$ python -q
>>> import numpy as np
>>> import numpy.linalg as la
>>> np.set_printoptions(precision=2, suppress=True, linewidth=160)
>>> X = np.load("run1.npy")
>>> X
array([[0.1 , 0.  , 0.2 , 0.1 , 0.2 , 0.  , 0.1 , 0.2 , 0.1 ],
       [0.1 , 0.2 , 0.  , 0.1 , 0.2 , 0.1 , 0.1 , 0.1 , 0.1 ],
       [0.09, 0.  , 0.18, 0.18, 0.18, 0.18, 0.09, 0.  , 0.09],
       [0.07, 0.14, 0.14, 0.14, 0.14, 0.14, 0.07, 0.07, 0.07],
       [0.08, 0.17, 0.  , 0.17, 0.25, 0.  , 0.08, 0.17, 0.08],
       [0.12, 0.12, 0.12, 0.12, 0.12, 0.12, 0.  , 0.12, 0.12],
       [0.08, 0.  , 0.08, 0.17, 0.08, 0.17, 0.17, 0.08, 0.17],
       [0.14, 0.14, 0.07, 0.07, 0.07, 0.14, 0.14, 0.14, 0.07],
       [0.09, 0.18, 0.09, 0.18, 0.  , 0.09, 0.18, 0.09, 0.09]])
>>> la.matrix_power(X, 100)
array([[0.1 , 0.11, 0.09, 0.14, 0.14, 0.1 , 0.1 , 0.11, 0.1 ],
       [0.1 , 0.11, 0.09, 0.14, 0.14, 0.1 , 0.1 , 0.11, 0.1 ],
       [0.1 , 0.11, 0.09, 0.14, 0.14, 0.1 , 0.1 , 0.11, 0.1 ],
       [0.1 , 0.11, 0.09, 0.14, 0.14, 0.1 , 0.1 , 0.11, 0.1 ],
       [0.1 , 0.11, 0.09, 0.14, 0.14, 0.1 , 0.1 , 0.11, 0.1 ],
       [0.1 , 0.11, 0.09, 0.14, 0.14, 0.1 , 0.1 , 0.11, 0.1 ],
       [0.1 , 0.11, 0.09, 0.14, 0.14, 0.1 , 0.1 , 0.11, 0.1 ],
       [0.1 , 0.11, 0.09, 0.14, 0.14, 0.1 , 0.1 , 0.11, 0.1 ],
       [0.1 , 0.11, 0.09, 0.14, 0.14, 0.1 , 0.1 , 0.11, 0.1 ]])
>>> np.sort(np.abs(la.eigvals(X)))[::-1]
array([1.  , 0.22, 0.22, 0.12, 0.12, 0.1 , 0.1 , 0.08, 0.07])
>>> pr = np.eye(9)[3]
>>> for _ in range(5):
...     pr = pr @ X
...     print(pr.round(2))
... 
[0.07 0.14 0.14 0.14 0.14 0.14 0.07 0.07 0.07]
[0.1  0.11 0.1  0.14 0.15 0.11 0.09 0.1  0.1 ]
[0.1  0.11 0.09 0.14 0.15 0.1  0.1  0.11 0.1 ]
[0.1  0.11 0.09 0.14 0.14 0.1  0.1  0.11 0.1 ]
[0.1  0.11 0.09 0.14 0.14 0.1  0.1  0.11 0.1 ]
>>> m1 = np.array([[0, 0, 0], [0, -2, 0], [0, 0, -2]])
>>> [round(float(x), 2) for x in la.svd(m1, compute_uv=False)[:3]]
[2.0, 2.0, 0.0]
>>> np.argsort(-la.norm(m1, axis=0).round(6), kind="stable")[:3]
array([1, 2, 0])
>>> np.round(la.norm(m1, 2) / la.norm(m1), 2)
np.float64(0.71)
>>> U, sigma, vt = la.svd(m1)
>>> V = vt[:(sigma > 1e-8).sum()]
>>> rng = np.random.default_rng(71)
>>> x0 = m1[2] + -1 * m1[0] + rng.integers(2) * np.eye(3)[0]
>>> x0
array([ 1.,  0., -2.])
>>> np.allclose(V.T @ V @ x0, x0)
False
>>> la.matrix_rank(np.vstack([m1, x0]))
np.int64(3)
>>> np.diag(V.T @ V)
array([0., 1., 1.])
>>> U, sigma, vt = la.svd(m1)
>>> np.argmax(sigma[:-1] / (sigma[1:] + 1e-6)) + 1
np.int64(2)
>>> sigma
array([2., 2., 0.])
>>> A2 = U[:, :2] @ np.diag(sigma[:2]) @ vt[:2]
>>> A2
array([[ 0.,  0.,  0.],
       [ 0., -2.,  0.],
       [ 0.,  0., -2.]])
>>> np.round(la.norm(m1 - A2) / la.norm(m1), 2)
np.float64(0.0)
>>> la.matrix_rank(A2)
np.int64(2)
>>> rank = la.matrix_rank(m1)
>>> rank
np.int64(2)
>>> null = la.svd(m1)[2][rank:].T
>>> m1 @ null
array([[0.],
       [0.],
       [0.]])
>>> [int(la.matrix_rank(m1[:, :j + 1])) for j in range(3)]
[0, 1, 2]
>>> J = np.load("w.npy")
>>> J
array([[ 0.03,  0.07,  0.2 ,  1.65],
       [-0.21, -0.01,  0.16, -0.42],
       [-0.43, -0.03,  0.28, -1.59],
       [-0.04, -0.08, -0.13, -0.29],
       [-0.1 , -0.06, -0.09, -1.04],
       [-0.22, -0.1 , -0.02, -1.47],
       [-0.18,  0.01,  0.25, -0.12]])
>>> Q, V = la.qr(J[:, :1])[0], la.qr(J[:, 1:])[0]
>>> sigma = la.svd(Q.T @ V, compute_uv=False)
>>> sigma
array([0.99])
>>> np.degrees(np.arccos(sigma.clip(0, 1)))
array([5.78])
>>> round(float(la.norm(Q @ Q.T - V @ V.T, 2)), 2)
1.0
>>> A2 = J + rng.integers(-2, 3, (7, 1)) @ rng.integers(-2, 3, (1, 4))
>>> A2
array([[-0.97,  1.07,  2.2 ,  3.65],
       [-0.21, -0.01,  0.16, -0.42],
       [-0.43, -0.03,  0.28, -1.59],
       [-0.04, -0.08, -0.13, -0.29],
       [ 0.9 , -1.06, -2.09, -3.04],
       [-1.22,  0.9 ,  1.98,  0.53],
       [ 0.82, -0.99, -1.75, -2.12]])
>>> la.matrix_rank(A2 - J, tol=1e-8)
np.int64(1)
>>> np.abs(A2 - J).sum(axis=1)
array([6., 0., 0., 0., 6., 6., 6.])
>>> np.round(la.svd(A2 - J, compute_uv=False), 2) + 0
array([6.32, 0.  , 0.  , 0.  ])
>>> np.argsort(-la.norm(A2, axis=0).round(6), kind="stable")[:3]
array([3, 2, 0])
>>> [round(float(x), 2) for x in la.svd(A2, compute_uv=False)[:3]]
[7.06, 2.18, 0.18]
>>> blk = np.stack([J, -2 * J, J[::-1]])
>>> blk.shape
(3, 7, 4)
>>> la.matrix_rank(blk)
array([4, 4, 4])
>>> basis = np.array([[1.8, -0.5, -1.1, 0.6]])
>>> data = np.array([[2],
...     [5],
...     [2],
...     [0],
...     [8],
...     [5],
...     [0],
...     [0],
...     [8],
...     [3],
...     [1],
...     [7],
...     [1],
...     [3],
...     [8],
...     [8],
...     [7],
...     [0],
...     [4],
...     [2],
...     [3],
...     [6],
...     [8],
...     [0],
...     [3]]) @ basis + 0.05 * rng.normal(size=(25, 4))
>>> data.round(2) + 0
array([[ 3.62, -1.07, -2.23,  1.18],
       [ 9.04, -2.5 , -5.52,  3.02],
       [ 3.62, -1.06, -2.17,  1.18],
       [ 0.01,  0.02, -0.05,  0.06],
       [14.35, -3.96, -8.77,  4.79],
       [ 9.06, -2.53, -5.57,  3.  ],
       [-0.05,  0.  ,  0.01,  0.08],
       [-0.01,  0.01,  0.03,  0.04],
       [14.39, -3.95, -8.85,  4.77],
       [ 5.37, -1.52, -3.27,  1.8 ],
       [ 1.85, -0.57, -1.13,  0.64],
       [12.59, -3.52, -7.8 ,  4.23],
       [ 1.75, -0.48, -1.15,  0.57],
       [ 5.47, -1.55, -3.35,  1.79],
       [14.31, -4.  , -8.8 ,  4.79],
       [14.36, -4.01, -8.83,  4.78],
       [12.56, -3.47, -7.72,  4.25],
       [-0.04, -0.02, -0.04,  0.02],
       [ 7.25, -1.96, -4.32,  2.43],
       [ 3.52, -0.99, -2.15,  1.23],
       [ 5.4 , -1.49, -3.29,  1.71],
       [10.76, -2.97, -6.54,  3.56],
       [14.37, -3.98, -8.78,  4.79],
       [-0.04,  0.04,  0.04, -0.07],
       [ 5.33, -1.47, -3.29,  1.75]])
>>> d = la.norm(data[:, None] - data[None], axis=-1)
>>> d.mean(axis=1).argmax()
np.int64(8)
>>> np.unravel_index(d.round(6).argmax(), d.shape)
(np.int64(8), np.int64(23))
>>> la.matrix_rank(d ** 2)
np.int64(6)
>>> U, sigma, vt = la.svd(data)
>>> sigma
array([53.65,  0.19,  0.18,  0.14])
>>> A2 = U[:, :1] @ np.diag(sigma[:1]) @ vt[:1]
>>> round(la.norm(data - A2, 2), 2), np.round(sigma[1], 2)
(np.float64(0.19), np.float64(0.19))
>>> np.round(la.norm(data - A2) / la.norm(data), 2)
np.float64(0.01)
>>> mat = np.loadtxt("out6.csv", delimiter=",")
>>> mat
array([[ 0.,  2.,  0., -2.,  0., -1.,  1.,  1., -2.],
       [ 0.,  0., -1.,  1., -1., -2., -1., -1.,  0.],
       [ 0.,  0.,  0., -1., -2.,  1., -1.,  1.,  2.],
       [ 0.,  0.,  0.,  0.,  0., -1., -2., -2.,  2.],
       [ 0.,  0.,  0.,  0.,  0., -2.,  1.,  2., -2.],
       [ 0.,  0.,  0.,  0.,  0.,  0.,  0.,  2.,  2.],
       [ 0.,  0.,  0.,  0.,  0.,  0.,  0.,  2., -2.],
       [ 0.,  0.,  0.,  0.,  0.,  0.,  0.,  0.,  0.],
       [ 0.,  0.,  0.,  0.,  0.,  0.,  0.,  0.,  0.]])
>>> U, sigma, vt = la.svd(mat)
>>> np.argmax(sigma[:-1] / (sigma[1:] + 1e-6)) + 1
np.int64(7)
>>> sigma
array([6.17, 4.11, 3.2 , 2.74, 1.88, 1.15, 0.71, 0.  , 0.  ])
>>> A2 = U[:, :7] @ np.diag(sigma[:7]) @ vt[:7]
>>> round(float(la.norm(mat - A2) / la.norm(mat)), 2)
0.0
>>> round(float(np.abs(mat - A2).max()), 2)
0.0
>>> la.matrix_rank(A2)
np.int64(7)
>>> U, sigma, vt = la.svd(mat)
>>> V = vt[:(sigma > 1e-8).sum()]
>>> x0 = mat[3] + 3 * mat[7] + rng.integers(2) * np.eye(9)[6]
>>> x0
array([ 0.,  0.,  0.,  0.,  0., -1., -2., -2.,  2.])
>>> np.allclose(V.T @ V @ x0, x0)
True
>>> np.round(V.T @ V, 2) + 0
array([[ 0.  ,  0.  ,  0.  ,  0.  ,  0.  ,  0.  ,  0.  ,  0.  ,  0.  ],
       [ 0.  ,  0.78, -0.33, -0.22,  0.11,  0.  ,  0.  ,  0.  ,  0.  ],
       [ 0.  , -0.33,  0.5 , -0.33,  0.17,  0.  ,  0.  ,  0.  ,  0.  ],
       [ 0.  , -0.22, -0.33,  0.78,  0.11,  0.  ,  0.  ,  0.  ,  0.  ],
       [ 0.  ,  0.11,  0.17,  0.11,  0.94,  0.  ,  0.  ,  0.  ,  0.  ],
       [ 0.  ,  0.  ,  0.  ,  0.  ,  0.  ,  1.  ,  0.  ,  0.  ,  0.  ],
       [ 0.  ,  0.  ,  0.  ,  0.  ,  0.  ,  0.  ,  1.  ,  0.  ,  0.  ],
       [ 0.  ,  0.  ,  0.  ,  0.  ,  0.  ,  0.  ,  0.  ,  1.  ,  0.  ],
       [ 0.  ,  0.  ,  0.  ,  0.  ,  0.  ,  0.  ,  0.  ,  0.  ,  1.  ]])
>>> np.round(la.norm(x0 - V.T @ V @ x0), 2)
np.float64(0.0)
>>> la.norm(mat, axis=1)
array([3.87, 3.  , 3.46, 3.61, 3.61, 2.83, 2.83, 0.  , 0.  ])
>>> np.round(la.norm(mat) ** 2 / la.norm(mat, 2) ** 2, 2)
np.float64(2.05)
>>> np.round(la.norm(mat, 2), 2)
np.float64(6.17)
>>> round(float(la.norm(mat, 1)), 2), round(float(la.norm(mat, np.inf)), 2)
(12.0, 9.0)
>>> x0 = np.array([-1, 0, -2, -2])
>>> (J * x0).sum(axis=1)
array([-3.73,  0.73,  3.05,  0.88,  2.36,  3.2 , -0.08])
>>> J @ np.eye(4)[0]
array([ 0.03, -0.21, -0.43, -0.04, -0.1 , -0.22, -0.18])
>>> J @ np.ones(4)
array([ 1.95, -0.48, -1.77, -0.54, -1.29, -1.81, -0.04])
>>> (J @ x0).argmax()
np.int64(5)
>>> J @ x0
array([-3.73,  0.73,  3.05,  0.88,  2.36,  3.2 , -0.08])
>>> la.norm(J @ x0) <= la.norm(J, 2) * la.norm(x0) + 1e-9
np.True_
>>> np.sign((J @ x0).round(6))
array([-1.,  1.,  1.,  1.,  1.,  1., -1.])
>>> J * x0
array([[-0.03,  0.  , -0.4 , -3.3 ],
       [ 0.21, -0.  , -0.32,  0.84],
       [ 0.43, -0.  , -0.56,  3.18],
       [ 0.04, -0.  ,  0.26,  0.58],
       [ 0.1 , -0.  ,  0.18,  2.08],
       [ 0.22, -0.  ,  0.04,  2.94],
       [ 0.18,  0.  , -0.5 ,  0.24]])
>>> J @ (2 * x0)
array([-7.46,  1.46,  6.1 ,  1.76,  4.72,  6.4 , -0.16])
>>> np.prod(np.diag(mat)), round(la.det(mat), 2)
(np.float64(0.0), np.float64(0.0))
>>> mat @ mat
array([[  0.,   0.,  -2.,   2.,  -2.,  -2.,   2.,   2.,  -8.],
       [  0.,   0.,   0.,   1.,   2.,   0.,  -2., -11.,   0.],
       [  0.,   0.,   0.,   0.,   0.,   5.,   0.,  -2.,   6.],
       [  0.,   0.,   0.,   0.,   0.,   0.,   0.,  -6.,   2.],
       [  0.,   0.,   0.,   0.,   0.,   0.,   0.,  -2.,  -6.],
       [  0.,   0.,   0.,   0.,   0.,   0.,   0.,   0.,   0.],
       [  0.,   0.,   0.,   0.,   0.,   0.,   0.,   0.,   0.],
       [  0.,   0.,   0.,   0.,   0.,   0.,   0.,   0.,   0.],
       [  0.,   0.,   0.,   0.,   0.,   0.,   0.,   0.,   0.]])
>>> np.sort(la.eigvals(mat))
array([0., 0., 0., 0., 0., 0., 0., 0., 0.])
>>> [int(la.matrix_rank(la.matrix_power(mat, p))) for p in range(1, 10)]
[7, 5, 3, 2, 1, 0, 0, 0, 0]
